$ ipython --no-banner

In [1]: import numpy as np

In [2]: np.set_printoptions(precision=3, suppress=True, linewidth=120)

In [3]: tidy = lambda a: np.round(a, 3) + 0

In [4]: A = np.load("x.npy")

In [5]: print(A)
[[ 10  -4  -8 -10   4   8]
 [ -2   6  -6   2  -6   6]
 [  0   4  -2   0  -4   2]
 [  0   0   0   5  -2  -4]
 [  0   0   0  -1   3  -3]
 [  0   0   0   0   2  -1]]

In [6]: vec = np.array([0, 0, 2, 2, 3, 2])

In [7]: print(A @ np.ones(6))
[ 0.  0.  0. -1. -1.  1.]

In [8]: print(A @ (2 * vec))
[-16 -28 -24  -8   2   8]

In [9]: print(A @ vec)
[ -8 -14 -12  -4   1   4]

In [10]: print((A * vec).sum(axis=1))
[ -8 -14 -12  -4   1   4]

In [11]: print(A @ np.eye(6)[4])
[ 4. -6. -4. -2.  3.  2.]

In [12]: theta = np.radians(72)

In [13]: R = np.eye(6)

In [14]: R[2, 2] = R[4, 4] = np.cos(theta)

In [15]: R[2, 4], R[4, 2] = -np.sin(theta), np.sin(theta)

In [16]: print(tidy(R))
[[ 1.     0.     0.     0.     0.     0.   ]
 [ 0.     1.     0.     0.     0.     0.   ]
 [ 0.     0.     0.309  0.    -0.951  0.   ]
 [ 0.     0.     0.     1.     0.     0.   ]
 [ 0.     0.     0.951  0.     0.309  0.   ]
 [ 0.     0.     0.     0.     0.     1.   ]]

In [17]: other = A @ R.T

In [18]: print(np.allclose(A @ A.T, other @ other.T))
True

In [19]: W0 = np.loadtxt("sample19.csv", delimiter=",")

In [20]: print(W0)
[[1.    0.    0.    0.   ]
 [0.    1.    0.    0.   ]
 [0.    0.5   0.5   0.   ]
 [0.    0.    0.333 0.667]]

In [21]: vec = np.array([-2, -1, 3, -2])

In [22]: h = np.maximum(W0 @ vec, 0)

In [23]: print(tidy(np.tanh(W0 @ vec)))
[-0.964 -0.762  0.762 -0.323]

In [24]: print(np.maximum(W0 @ (3 * vec), 0))
[0. 0. 3. 0.]

In [25]: print(W0.T @ h)
[0.  0.5 0.5 0. ]
